% python3 -q
>>> import numpy as np
>>> np.set_printoptions(precision=3, suppress=True, linewidth=100)
>>> rd = lambda a: np.round(a, 3) + 0
>>> A = np.load("mat.npy")
>>> A
array([[ 1, -2,  1,  2],
       [ 1, -2,  1,  2],
       [ 3,  0,  3,  4]])
>>> # columns 0 and 2 are equal
>>> Uu, sv, VT = np.linalg.svd(A)
>>> V = VT[:(sv > 1e-8).sum()]
>>> rng = np.random.default_rng(292054)
>>> vec = A[0] + -1 * A[2] + rng.integers(2) * np.eye(4)[2]
>>> vec
array([-2., -2., -1., -2.])
>>> np.linalg.matrix_rank(np.vstack([A, vec]))
np.int64(3)
>>> np.allclose(V.T @ V @ vec, vec)
False
>>> np.linalg.cond(A) > 100
np.True_
>>> rd(np.linalg.norm(A, 2) / np.linalg.norm(A))
np.float64(0.943)
>>> np.linalg.matrix_rank(A, rtol=0.1)
np.int64(2)
>>> K = np.loadtxt("block1.csv", delimiter=",")
>>> K
array([[ -1.77 ,  10.439,  -2.258,  -1.089,  -1.468,  -4.113],
       [ -6.409, -10.409,   7.052,   8.632,  -6.154,   2.568],
       [  4.478,   4.863,  -1.671,  -3.743,   4.879,  -0.248],
       [ -2.777,  10.692,  -2.566,  -3.251,   3.088,   3.133],
       [  2.48 , -21.819,  -0.21 ,  -0.481,   7.61 ,   0.083],
       [ -0.276,  17.376,  -4.468,  -3.146,  -1.188,  -8.891],
       [  0.189,  22.281,  -1.812,  -1.323,  -1.289,   4.512],
       [ 10.738,  24.274,  -6.63 ,  -8.335,  10.813,   3.601],
       [  0.534,  10.185,  -1.963,  -1.377,  -0.439,   1.702],
       [ -2.424, -23.63 ,   6.151,   6.712,  -2.518,  -3.102],
       [  3.64 ,   4.139,  -3.302,  -4.088,   5.618,  -1.594],
       [  3.734, -19.71 ,  -2.442,  -4.841,  10.424,   6.174],
       [ -3.438,   9.797,  -0.886,   1.532,  -2.886,  -1.27 ],
       [  3.132,  10.171,  -4.325,  -4.899,   3.926,   2.77 ],
       [ -5.745,  10.204,   0.9  ,   4.832, -10.033,  -3.574],
       [ -2.956,  -3.433,   2.471,   4.172,  -4.347,   0.661],
       [ -2.234,  12.771,   4.384,   5.6  ,  -7.405,   4.051],
       [  2.002, -31.857,   1.737,  -1.746,   7.762,   6.542],
       [  7.24 ,  23.053,  -4.121,  -6.918,   5.548,   2.502],
       [  1.128,  -7.994,   0.037,  -0.344,   1.669,  -3.476],
       [ -7.467,  17.384,   3.217,   5.552,  -8.012,   2.02 ],
       [ -4.126,  -4.773,   4.591,   4.354,  -4.025,   1.34 ],
       [ 12.257,  24.057,  -5.581, -10.273,  11.789,   2.844],
       [  6.935, -25.432,   5.841,   0.348,   6.045,   7.678],
       [  0.402, -36.23 ,   5.69 ,   4.967,   5.077,   7.728],
       [ -6.583,   1.992,  -1.178,   0.926,  -4.409,  -1.823],
       [  0.08 ,  10.835,   1.841,   2.823,  -4.75 ,  -0.436],
       [  3.653,  -0.49 ,  -0.046,  -1.688,   2.105,   0.859],
       [ -4.016, -12.42 ,   2.924,   2.154,  -5.748,  -2.529],
       [ -2.2  , -11.855,  -0.416,   1.232,   0.659,   4.531],
       [  2.751,   1.501,  -5.091,  -4.668,   5.349,   0.85 ]])
>>> vec = np.array([-1, -3, 1, -3])
>>> h1 = np.maximum(A @ vec, 0)
>>> np.maximum(A @ (3 * vec), 0)
array([0, 0, 0])
>>> Xc = (K - K.mean(axis=0)) / K.std(axis=0)
>>> rd(Xc.std(axis=0))
array([1., 1., 1., 1., 1., 1.])
>>> np.argwhere(np.abs(Xc) > 2)
array([[ 5,  5],
       [ 7,  0],
       [22,  0],
       [22,  3],
       [24,  1]])
>>> c = np.linalg.lstsq(np.delete(Xc, 1, axis=1), Xc[:, 1])[0]
>>> rd(c)
array([ 0.697, -0.828, -0.249, -1.488,  0.244])
>>> rd(1 - np.var(Xc[:, 1] - np.delete(Xc, 1, axis=1) @ c))
np.float64(0.843)
>>> X = np.array([[4, 0, 0, 0, 0, 0, 0],
...     [0, 3, 0, 0, 0, 0, 0],
...     [0, 0, 4, 0, 0, 0, 0],
...     [0, 0, 0, -5, 0, 0, 0],
...     [0, 0, 0, 0, 4, 0, 0],
...     [0, 0, 0, 0, 0, 5, 0],
...     [0, 0, 0, 0, 0, 0, -3]])
>>> rd(np.sort(np.linalg.eigvals(X)))
array([-5., -3.,  3.,  4.,  4.,  4.,  5.])
>>> vec = np.array([1, 2, 3, 3, 0, 1, 3])
>>> target = X @ vec
>>> target
array([  4,   6,  12, -15,   0,   5,  -9])
>>> rd(np.linalg.solve(X, target))
array([1., 2., 3., 3., 0., 1., 3.])
>>> rd(np.linalg.solve(X, X[:, 2]))
array([0., 0., 1., 0., 0., 0., 0.])
>>> rd(np.linalg.solve(X.T, X[0]))
array([1., 0., 0., 0., 0., 0., 0.])
>>> X @ X.T
array([[16,  0,  0,  0,  0,  0,  0],
       [ 0,  9,  0,  0,  0,  0,  0],
       [ 0,  0, 16,  0,  0,  0,  0],
       [ 0,  0,  0, 25,  0,  0,  0],
       [ 0,  0,  0,  0, 16,  0,  0],
       [ 0,  0,  0,  0,  0, 25,  0],
       [ 0,  0,  0,  0,  0,  0,  9]])
>>> X.T @ X
array([[16,  0,  0,  0,  0,  0,  0],
       [ 0,  9,  0,  0,  0,  0,  0],
       [ 0,  0, 16,  0,  0,  0,  0],
       [ 0,  0,  0, 25,  0,  0,  0],
       [ 0,  0,  0,  0, 16,  0,  0],
       [ 0,  0,  0,  0,  0, 25,  0],
       [ 0,  0,  0,  0,  0,  0,  9]])
>>> rd(np.linalg.pinv(X))
array([[ 0.25 ,  0.   ,  0.   ,  0.   ,  0.   ,  0.   ,  0.   ],
       [ 0.   ,  0.333,  0.   ,  0.   ,  0.   ,  0.   ,  0.   ],
       [ 0.   ,  0.   ,  0.25 ,  0.   ,  0.   ,  0.   ,  0.   ],
       [ 0.   ,  0.   ,  0.   , -0.2  ,  0.   ,  0.   ,  0.   ],
       [ 0.   ,  0.   ,  0.   ,  0.   ,  0.25 ,  0.   ,  0.   ],
       [ 0.   ,  0.   ,  0.   ,  0.   ,  0.   ,  0.2  ,  0.   ],
       [ 0.   ,  0.   ,  0.   ,  0.   ,  0.   ,  0.   , -0.333]])
>>> ev, V = np.linalg.eigh(X)
>>> (ev > 1e-8).sum(), (ev < -1e-8).sum()
(np.int64(5), np.int64(2))
>>> V @ np.diag(ev) @ V.T
array([[ 4.,  0.,  0.,  0.,  0.,  0.,  0.],
       [ 0.,  3.,  0.,  0.,  0.,  0.,  0.],
       [ 0.,  0.,  4.,  0.,  0.,  0.,  0.],
       [ 0.,  0.,  0., -5.,  0.,  0.,  0.],
       [ 0.,  0.,  0.,  0.,  4.,  0.,  0.],
       [ 0.,  0.,  0.,  0.,  0.,  5.,  0.],
       [ 0.,  0.,  0.,  0.,  0.,  0., -3.]])
>>> ev.sum(), np.trace(X)
(np.float64(12.0), np.int64(12))
>>> W0 = np.loadtxt("run12.csv", delimiter=",")
>>> W0
array([[ 0.,  9.,  0.,  0.,  0., 17.,  0.],
       [ 4.,  3.,  2., 31.,  0.,  0.,  0.],
       [ 0.,  0.,  0.,  0.,  0., 27.,  0.],
       [ 0.,  0.,  8., 39., 26.,  0.,  2.],
       [ 0.,  1.,  0.,  0.,  0., 11.,  1.],
       [ 6.,  0., 30.,  1.,  0.,  0.,  2.],
       [ 0., 13.,  0., 27., 30.,  0.,  2.],
       [ 0.,  0.,  0.,  0.,  0., 30.,  0.],
       [ 0., 23.,  0.,  0., 32., 14.,  1.],
       [ 0.,  0.,  0.,  0.,  0., 19.,  0.],
       [ 0., 11.,  0.,  0.,  0.,  9.,  2.],
       [ 0.,  0., 10.,  0.,  0.,  9.,  0.]])
>>> gram = A.T @ A
>>> np.trace(gram), (A ** 2).sum()
(np.int64(54), np.int64(54))
>>> (A @ A.T).shape
(3, 3)
>>> rd(np.linalg.eigvalsh(gram)[::-1])
array([48.,  6.,  0.,  0.])
>>> np.diag(gram)
array([11,  8, 11, 24])
>>> gram
array([[11, -4, 11, 16],
       [-4,  8, -4, -8],
       [11, -4, 11, 16],
       [16, -8, 16, 24]])
>>> m1 = np.array([[3, -1, 1], [-1, 1, 1], [3, -1, 0], [-2, -1, -1], [1, 1, 0]])
>>> m1[-1] = m1[0] + 2 * m1[1]
>>> m1
array([[ 3, -1,  1],
       [-1,  1,  1],
       [ 3, -1,  0],
       [-2, -1, -1],
       [ 1,  1,  3]])
>>> Uu, sv, VT = np.linalg.svd(m1, full_matrices=False)
>>> rd(VT @ VT.T)
array([[1., 0., 0.],
       [0., 1., 0.],
       [0., 0., 1.]])
>>> rd(sv)
array([5.235, 3.527, 1.077])
>>> rd(np.abs(VT[0]))
array([0.915, 0.093, 0.392])
>>> np.allclose(Uu * sv @ VT, m1)
True
>>> rd(sv / sv[0])
array([1.   , 0.674, 0.206])
>>> rd(np.sqrt((sv ** 2).sum())), rd(np.linalg.norm(m1))
(np.float64(6.403), np.float64(6.403))
>>> vec = np.array([1, 1, 1])
>>> m1 @ vec
array([ 3,  1,  2, -4,  5])
>>> np.linalg.norm(m1 @ vec) <= np.linalg.norm(m1, 2) * np.linalg.norm(vec) + 1e-9
np.True_
>>> np.abs(m1).max()
np.int64(3)
>>> m1 - m1[0]
array([[ 0,  0,  0],
       [-4,  2,  0],
       [ 0,  0, -1],
       [-5,  0, -2],
       [-2,  2,  2]])
>>> np.diff(m1, axis=0)
array([[-4,  2,  0],
       [ 4, -2, -1],
       [-5,  0, -1],
       [ 3,  2,  4]])
>>> np.count_nonzero(m1)
np.int64(14)
>>> m1.sum(axis=1)
array([ 3,  1,  2, -4,  5])
>>> rd(np.linalg.norm(m1, 1)), rd(np.linalg.norm(m1, np.inf))
(np.float64(10.0), np.float64(5.0))
>>> rd(np.linalg.norm(m1) ** 2 / np.linalg.norm(m1, 2) ** 2)
np.float64(1.496)
>>> rd(np.linalg.norm(m1, axis=1))
array([3.317, 1.732, 3.162, 2.449, 3.317])
